$ python -q
>>> import numpy as np
>>> np.set_printoptions(precision=1, suppress=True, linewidth=140, legacy="1.25")
>>> def rnd(a):
...     return np.round(a, 1) + 0
... 
>>> A = np.array([[-5, 4, 1, 0], [4, -2, 2, 3], [2, 0, -2, 3]])
>>> A[2] = A[1]
>>> A
array([[-5,  4,  1,  0],
       [ 4, -2,  2,  3],
       [ 4, -2,  2,  3]])
>>> Uu, sigma, Vh = np.linalg.svd(A)
>>> rnd(sigma)
array([9.6, 3.9, 0. ])
>>> Y = Uu[:, :2] @ np.diag(sigma[:2]) @ Vh[:2]
>>> rnd(np.abs(A - Y).max())
0.0
>>> np.linalg.matrix_rank(Y)
2
>>> Y = A / np.sqrt((A ** 2).mean(axis=1, keepdims=True))
>>> rnd(np.linalg.norm(Y, axis=1))
array([2., 2., 2.])
>>> np.linalg.matrix_rank(A - A.mean(axis=1, keepdims=True))
2
>>> rnd(Y[2])
array([ 1.4, -0.7,  0.7,  1. ])
>>> rnd(A - A.mean(axis=1, keepdims=True))
array([[-5. ,  4. ,  1. ,  0. ],
       [ 2.2, -3.8,  0.2,  1.2],
       [ 2.2, -3.8,  0.2,  1.2]])
>>> rnd(np.linalg.norm(A, 1)), rnd(np.linalg.norm(A, np.inf))
(13.0, 11.0)
>>> rnd(np.linalg.norm(A, 2))
9.6
>>> rnd(np.linalg.norm(A[2] - A[0]))
11.3
>>> rnd(np.linalg.norm(A[2], 1)), rnd(np.linalg.norm(A[2], np.inf))
(11.0, 4.0)
>>> rnd(np.linalg.norm(A) ** 2 / np.linalg.norm(A, 2) ** 2)
1.2
>>> rnd(np.linalg.norm(A, axis=0))
array([7.5, 4.9, 3. , 4.2])
>>> np.linalg.norm(A, axis=1).argmax()
0
>>> Y = np.array([[2, 2, 1], [0, 2, -2]])
>>> basis = np.kron(Y, A)
>>> rnd(np.linalg.norm(basis, 2)), rnd(np.linalg.norm(Y, 2) * np.linalg.norm(A, 2))
(31.3, 31.3)
>>> np.linalg.matrix_rank(basis)
4
>>> basis.shape
(6, 12)
>>> np.linalg.cond(A) > 100
True
>>> [round(float(x), 1) for x in np.linalg.svd(A, compute_uv=False)[:3]]
[9.6, 3.9, 0.0]
>>> np.argsort(-np.linalg.norm(A, axis=0).round(6), kind="stable")[:3]
array([0, 1, 3])
>>> F = np.loadtxt("data.csv", delimiter=",")
>>> rnd(F)
array([[-0.7,  0.1],
       [ 2.5, -0.2],
       [ 0.2,  0. ]])
>>> Y = np.array([[3, -3, 5], [4, 0, 0]])
>>> basis = np.kron(Y, F)
>>> np.linalg.matrix_rank(basis)
2
>>> rnd(basis)
array([[-2.1,  0.2,  2.1, -0.2, -3.4,  0.3],
       [ 7.6, -0.7, -7.6,  0.7, 12.6, -1.1],
       [ 0.7, -0.1, -0.7,  0.1,  1.2, -0.1],
       [-2.8,  0.2,  0. ,  0. ,  0. ,  0. ],
       [10.1, -0.9,  0. ,  0. ,  0. ,  0. ],
       [ 0.9, -0.1,  0. ,  0. ,  0. ,  0. ]])
>>> rnd(np.linalg.norm(basis, 2)), rnd(np.linalg.norm(Y, 2) * np.linalg.norm(F, 2))
(18.2, 18.2)
>>> Uu, sigma, Vh = np.linalg.svd(F)
>>> vecs = Vh[:(sigma > 1e-8).sum()]
>>> rng = np.random.default_rng(278)
>>> vec = F[0] + 4 * F[1] + rng.integers(2) * np.eye(2)[0]
>>> rnd(vec)
array([10.4, -0.8])
>>> rnd(np.linalg.norm(vec - vecs.T @ vecs @ vec))
0.1
>>> rank = np.linalg.matrix_rank(F)
>>> rank
1
>>> null = np.linalg.svd(F)[2][rank:].T
>>> rnd(F @ null)
array([[0.],
       [0.],
       [0.]])
>>> null.shape
(2, 1)
>>> [int(np.linalg.matrix_rank(np.delete(F, i, axis=0))) for i in range(3)]
[1, 1, 1]
>>> W1 = np.array([[3, -1, -3], [-3, -1, -3]])
>>> beta = np.array([-6, 3, 2])
>>> hid = np.maximum(F @ W1 + beta, 0)
>>> rnd((hid > 0).mean(axis=0))
array([0.3, 1. , 0.7])
>>> basis = np.array([[4, 1], [2, 2], [1, -3]])
>>> W1 @ basis
array([[  7,  10],
       [-17,   4]])
>>> rnd(np.trace(np.linalg.pinv(F) @ F))
1.0
>>> np.unique(F.round(6), axis=0).shape
(3, 2)
>>> rnd(F @ np.linalg.pinv(F) @ F)
array([[-0.7,  0.1],
       [ 2.5, -0.2],
       [ 0.2,  0. ]])
>>> Y = np.array([[1, 1], [1, -1]])
>>> feats = np.kron(Y, np.kron(Y, Y))[rng.permutation(8)][:3]
>>> feats
array([[ 1,  1, -1, -1, -1, -1,  1,  1],
       [ 1, -1,  1, -1,  1, -1,  1, -1],
       [ 1, -1,  1, -1, -1,  1, -1,  1]])
>>> W1 = np.array([[0, 3, 4, -4, 3, 2],
...     [-3, -4, -3, -4, -3, -1],
...     [2, 4, 4, -4, 1, -3],
...     [-2, 3, -5, 0, -3, -2],
...     [-1, -1, 3, 0, -5, 5],
...     [5, 3, -5, -5, -3, 4],
...     [2, -5, -4, 3, 2, -4],
...     [-3, 3, 0, -4, -1, -4]])
>>> beta = np.array([-1, -2, 1, -2, 1, 2])
>>> hid = np.maximum(feats @ W1 + beta, 0)
>>> hid
array([[ 0,  0,  1,  0, 12,  0],
       [ 5,  0, 21,  6, 12,  5],
       [ 7, 18, 13,  0, 10,  3]])
>>> basis = np.array([[-2, -1, -2],
...     [0, -2, 3],
...     [-1, -2, -1],
...     [-3, 2, 3],
...     [-3, -1, 2],
...     [1, 3, -3]])
>>> (hid @ basis).round(6).argmax(axis=1)
array([2, 2, 2])
>>> W1 @ basis
array([[  1, -19,  -7],
       [ 29,   9, -18],
       [ -2, -36,   3],
       [ 16,   3,  18],
       [ 19,  17, -29],
       [ 23,   4, -29],
       [-19,   8,  10],
       [ 17, -22,  13]])
>>> def softmax(z):
...     e = np.exp(z - z.max(axis=-1, keepdims=True))
...     return e / e.sum(axis=-1, keepdims=True)
... 
>>> rnd(softmax(feats[0] + -2))
array([0.2, 0.2, 0. , 0. , 0. , 0. , 0.2, 0.2])
>>> scores = feats @ feats.T / np.sqrt(8)
>>> softmax(scores).round(6).argmax(axis=1)
array([0, 1, 2])
>>> rnd(softmax(scores))
array([[0.9, 0.1, 0.1],
       [0.1, 0.9, 0.1],
       [0.1, 0.1, 0.9]])
>>> Y = feats + rng.integers(-2, 3, (3, 1)) @ rng.integers(-2, 3, (1, 8))
>>> Y
array([[ 1,  1, -1, -1, -1, -1,  1,  1],
       [ 3,  3,  5,  3,  5,  3,  5,  3],
       [ 2,  1,  3,  1,  1,  3,  1,  3]])
>>> np.linalg.matrix_rank(Y - feats, tol=1e-8)
1
>>> rnd(np.linalg.svd(Y - feats, compute_uv=False))
array([12.,  0.,  0.])
>>> Y - feats
array([[0, 0, 0, 0, 0, 0, 0, 0],
       [2, 4, 4, 4, 4, 4, 4, 4],
       [1, 2, 2, 2, 2, 2, 2, 2]])
>>> np.abs(Y - feats).sum(axis=1)
array([ 0, 30, 15])
>>> Y = feats / np.linalg.norm(feats, axis=1, keepdims=True)
>>> cov = Y @ Y.T
>>> (np.abs(cov) > 0.9).astype(int)
array([[1, 0, 0],
       [0, 1, 0],
       [0, 0, 1]])
>>> np.argwhere(np.triu(np.abs(cov) > 0.95, 1))
array([], shape=(0, 2), dtype=int64)
>>> (cov - 2 * np.eye(3)).round(6).argmax(axis=1)
array([1, 0, 0])
>>> rnd(np.linalg.norm(Y, axis=1))
array([1., 1., 1.])
>>> rnd(cov[0])
array([1., 0., 0.])
